% ipython --no-banner

In [1]: import numpy as np

In [2]: import numpy.linalg as la

In [3]: np.set_printoptions(precision=2, suppress=True, linewidth=200)

In [4]: K = np.tanh(np.array([[-1.1, 0.0],
   ...:     [-2.0, 1.0],
   ...:     [-0.1, 1.0],
   ...:     [0.8, 2.1],
   ...:     [-0.5, 1.0],
   ...:     [0.2, -0.2],
   ...:     [-0.1, 0.9],
   ...:     [-0.3, -0.8],
   ...:     [0.3, -1.0],
   ...:     [-0.1, 0.1],
   ...:     [-0.2, 0.8],
   ...:     [0.2, 0.9],
   ...:     [1.6, 0.4],
   ...:     [-0.4, -1.8],
   ...:     [0.9, -0.4],
   ...:     [-1.0, 0.2],
   ...:     [1.0, -0.1],
   ...:     [0.6, -0.4],
   ...:     [-1.0, -0.5],
   ...:     [-0.2, 0.0],
   ...:     [-0.6, -1.6],
   ...:     [0.5, 0.3],
   ...:     [0.2, -0.8],
   ...:     [0.8, 1.8],
   ...:     [-1.6, 0.8]]) @ np.array([[1.0, -0.9, -0.5, 0.5], [1.0, -1.0, 0.2, -0.9]]))

In [5]: print(K)
[[-0.8   0.76  0.5  -0.5 ]
 [-0.76  0.66  0.83 -0.96]
 [ 0.72 -0.72  0.24 -0.74]
 [ 0.99 -0.99  0.02 -0.9 ]
 [ 0.46 -0.5   0.42 -0.82]
 [ 0.    0.02 -0.14  0.27]
 [ 0.66 -0.67  0.23 -0.7 ]
 [-0.8   0.79 -0.01  0.52]
 [-0.6   0.62 -0.34  0.78]
 [ 0.   -0.01  0.07 -0.14]
 [ 0.54 -0.55  0.25 -0.68]
 [ 0.8  -0.79  0.08 -0.61]
 [ 0.96 -0.95 -0.62  0.41]
 [-0.98  0.97 -0.16  0.89]
 [ 0.46 -0.39 -0.49  0.67]
 [-0.66  0.6   0.49 -0.59]
 [ 0.72 -0.66 -0.48  0.53]
 [ 0.2  -0.14 -0.36  0.58]
 [-0.91  0.89  0.38 -0.05]
 [-0.2   0.18  0.1  -0.1 ]
 [-0.98  0.97 -0.02  0.81]
 [ 0.66 -0.64 -0.19 -0.02]
 [-0.54  0.55 -0.25  0.68]
 [ 0.99 -0.99 -0.04 -0.84]
 [-0.66  0.56  0.74 -0.91]]

In [6]: Uu, sigma, VT = la.svd(K)

In [7]: print(sigma)
[5.1  3.47 0.3  0.05]

In [8]: M2 = Uu[:, :2] @ np.diag(sigma[:2]) @ VT[:2]

In [9]: print(round(la.norm(K - M2, 2), 2), np.round(sigma[2], 2))
0.3 0.3

In [10]: print(la.matrix_rank(M2))
2

In [11]: print(la.matrix_rank(K, rtol=0.05))
3
